$ ipython --no-banner

In [1]: import numpy as np

In [2]: np.set_printoptions(precision=2, suppress=True, linewidth=160)

In [3]: W0 = np.loadtxt("out7.csv", delimiter=",")

In [4]: W0
Out[4]: 
array([[   1.,   -1.,    1.,   -1.],
       [   1.,    0.,    0.,    0.],
       [   1.,    1.,    1.,    1.],
       [   1.,    2.,    4.,    8.],
       [   1.,    3.,    9.,   27.],
       [   1.,    4.,   16.,   64.],
       [   1.,    5.,   25.,  125.],
       [   1.,    6.,   36.,  216.],
       [   1.,    7.,   49.,  343.],
       [   1.,    8.,   64.,  512.],
       [   1.,    9.,   81.,  729.],
       [   1.,   10.,  100., 1000.],
       [   1.,   11.,  121., 1331.],
       [   1.,   12.,  144., 1728.]])

In [5]: np.linalg.matrix_rank(W0, rtol=0.1)
Out[5]: np.int64(1)

In [6]: [round(float(x), 2) for x in np.linalg.svd(W0, compute_uv=False)[:3]]
Out[6]: [2606.83, 41.73, 2.97]

In [7]: np.linalg.cond(W0) > 100
Out[7]: np.True_

In [8]: x = np.array([3, 5, 1, 5])

In [9]: a = np.maximum(W0 @ x, 0)

In [10]: np.flatnonzero(a > 1e-9)
Out[10]: array([ 1,  2,  3,  4,  5,  6,  7,  8,  9, 10, 11, 12, 13])

In [11]: np.maximum(W0 @ (3 * x), 0)
Out[11]: array([    0.,     9.,    42.,   171.,   486.,  1077.,  2034.,  3447.,  5406.,  8001., 11322., 15459., 20502., 26541.])

In [12]: W0 * (a > 1e-9)[:, None]
Out[12]: 
array([[   0.,   -0.,    0.,   -0.],
       [   1.,    0.,    0.,    0.],
       [   1.,    1.,    1.,    1.],
       [   1.,    2.,    4.,    8.],
       [   1.,    3.,    9.,   27.],
       [   1.,    4.,   16.,   64.],
       [   1.,    5.,   25.,  125.],
       [   1.,    6.,   36.,  216.],
       [   1.,    7.,   49.,  343.],
       [   1.,    8.,   64.,  512.],
       [   1.,    9.,   81.,  729.],
       [   1.,   10.,  100., 1000.],
       [   1.,   11.,  121., 1331.],
       [   1.,   12.,  144., 1728.]])
